$ python3 -q
>>> import numpy as np
>>> from numpy import linalg as LA
>>> np.set_printoptions(precision=2, suppress=True, linewidth=200, floatmode="fixed")
>>> u = np.array([2, 1, 1, -1, 1, -1, -1])
>>> rng = np.random.default_rng(3)
>>> K = np.outer(rng.normal(size=15), u) + 0.3 * rng.normal(size=(15, 7))
>>> K
array([[ 3.96,  2.19,  1.97, -1.75,  1.98, -2.03, -1.58],
       [-4.95, -2.71, -2.61,  2.72, -1.98,  2.47,  2.48],
       [ 1.14,  0.15,  0.33, -0.15,  0.59, -0.39, -0.22],
       [-1.98, -0.26, -0.86,  0.07, -0.48,  0.78,  0.43],
       [-1.23, -0.44, -0.47,  0.87, -0.23,  0.51,  0.79],
       [-0.49, -0.49, -0.04,  0.39, -0.28, -0.02,  0.28],
       [-4.79, -1.81, -1.87,  1.53, -2.00,  1.73,  2.25],
       [-1.07, -0.51, -0.02,  0.58, -0.88,  0.08,  0.33],
       [-1.91, -0.39, -1.22,  0.97, -1.18,  1.29,  0.86],
       [ 6.53,  2.81,  3.83, -3.10,  3.55, -2.98, -3.22],
       [ 0.26, -0.01, -0.01,  0.19, -0.21, -0.40, -0.32],
       [-0.64, -0.18, -0.73, -0.17, -0.35,  0.72,  0.58],
       [-0.50, -0.38, -0.19,  0.21, -0.04,  0.04,  0.32],
       [-1.37, -0.51, -0.60,  1.43, -0.22,  1.12,  0.06],
       [-2.21, -1.24, -0.90,  0.37, -0.70,  1.38,  0.66]])
>>> z = K[:, 1] > np.median(K[:, 1])
>>> u = K[z].mean(axis=0) - K[~z].mean(axis=0)
>>> u
array([ 3.51,  1.63,  1.59, -1.78,  1.65, -1.68, -1.54])
>>> (((K - K.mean(axis=0)) @ u > 0) == z).mean()
np.float64(0.8)
>>> np.argsort(-np.abs(u).round(6), kind="stable")
array([0, 3, 5, 4, 1, 2, 6])
